% python3 -q
>>> import numpy as np
>>> from numpy import linalg as LA
>>> np.set_printoptions(suppress=True, linewidth=160)
>>> E = np.array([[-3, -2, 3], [-1, 1, -1], [-2, 0, -2], [-3, 3, -3]])
>>> E[3] = E[0]
>>> E
array([[-3, -2,  3],
       [-1,  1, -1],
       [-2,  0, -2],
       [-3, -2,  3]])
>>> # rows 0 and 3 are equal
>>> Y = np.c_[E[:, :2] @ np.array([[-2, 3], [-2, -2]]), np.array([1, 3, 1, 2])]
>>> Y
array([[10, -5,  1],
       [ 0, -5,  3],
       [ 4, -6,  1],
       [10, -5,  2]])
>>> np.round(LA.norm(LA.qr(E)[0].T @ Y, axis=0) ** 2 / ((Y ** 2).sum(axis=0) + 1e-12), 1)
array([1., 1., 1.])
>>> LA.matrix_rank(np.c_[E, Y])
np.int64(4)
>>> LA.matrix_rank(Y)
np.int64(3)
>>> q, Rm = LA.qr(E)
>>> Rm.round(1)
array([[ 4.8,  2.3, -2.7],
       [ 0. , -1.9,  3.5],
       [ 0. ,  0. ,  1.8]])
>>> np.round(q.T @ q, 1) + 0
array([[1., 0., 0.],
       [0., 1., 0.],
       [0., 0., 1.]])
>>> q.round(1)
array([[-0.6,  0.3,  0.2],
       [-0.2, -0.8,  0.6],
       [-0.4, -0.5, -0.8],
       [-0.6,  0.3,  0.2]])
>>> np.round(q @ Rm, 1) + 0
array([[-3., -2.,  3.],
       [-1.,  1., -1.],
       [-2.,  0., -2.],
       [-3., -2.,  3.]])
>>> q.shape, Rm.shape
((4, 3), (3, 3))
>>> cov = q.T @ q
>>> (q @ q.T).shape
(4, 4)
>>> np.trace(cov), round((q ** 2).sum(), 1)
(np.float64(3.0), np.float64(3.0))
>>> cov.round(1) + 0
array([[1., 0., 0.],
       [0., 1., 0.],
       [0., 0., 1.]])
>>> np.round(LA.svd(q, compute_uv=False) ** 2, 1)
array([1., 1., 1.])
>>> left, s, vt = LA.svd(E, full_matrices=False)
>>> np.abs(left[:, 0]).round(6).argmax()
np.int64(0)
>>> left.shape, s.shape, vt.shape
((4, 3), (3,), (3, 3))
>>> np.round(np.abs(vt[0]), 1)
array([0.6, 0.4, 0.6])
>>> s.round(1)
array([6.6, 3.2, 0.8])
>>> np.round(s / s[0], 1)
array([1. , 0.5, 0.1])
>>> (s > 1e-8).sum()
np.int64(3)
>>> rng = np.random.default_rng(775485)
>>> Y = E + rng.integers(-2, 3, (4, 2)) @ rng.integers(-2, 3, (2, 3))
>>> Y
array([[-7,  0, -1],
       [-5,  3, -5],
       [-6,  4, -6],
       [-3,  0,  3]])
>>> LA.matrix_rank(Y - E, tol=1e-8)
np.int64(2)
>>> np.round(LA.svd(Y - E, compute_uv=False), 1) + 0
array([10.9,  2.3,  0. ])
>>> np.abs(Y - E).sum(axis=1)
array([10, 10, 12,  2])
>>> data = np.loadtxt("layer16.csv", delimiter=",")
>>> data
array([[-0.6,  0.8,  0.3, -0.1],
       [ 0.8,  0.4, -0.1,  0.7],
       [ 0.3, -0.1,  0.9, -0.1],
       [-0.1,  0.7, -0.1, -1.7]])
>>> # symmetric
>>> np.round(data - data[0], 1)
array([[ 0. ,  0. ,  0. ,  0. ],
       [ 1.4, -0.4, -0.4,  0.8],
       [ 0.9, -0.9,  0.6,  0. ],
       [ 0.5, -0.1, -0.4, -1.6]])
>>> LA.rank(data)
Traceback (most recent call last):
  File "<python-input-40>", line 1, in <module>
    LA.rank(data)
    ^^^^^^^
AttributeError: module 'numpy.linalg' has no attribute 'rank'
>>> data.sum(axis=1)
array([ 0.4,  1.8,  1. , -1.2])
>>> np.zeros(4, 4)
Traceback (most recent call last):
  File "<python-input-42>", line 1, in <module>
    np.zeros(4, 4)
    ~~~~~~~~^^^^^^
TypeError: Cannot interpret '4' as a data type
>>> np.round(np.diff(data, axis=0), 1)
array([[ 1.4, -0.4, -0.4,  0.8],
       [-0.5, -0.5,  1. , -0.8],
       [-0.4,  0.8, -1. , -1.6]])
>>> data.sum(axis=0)
array([ 0.4,  1.8,  1. , -1.2])
>>> np.round(LA.norm(data), 1)
np.float64(2.6)
>>> np.unravel_index(np.abs(data).argmax(), data.shape)
(np.int64(3), np.int64(3))
>>> np.count_nonzero(data)
np.int64(16)
>>> np.round(data.mean(axis=0), 1)
array([ 0.1,  0.4,  0.2, -0.3])
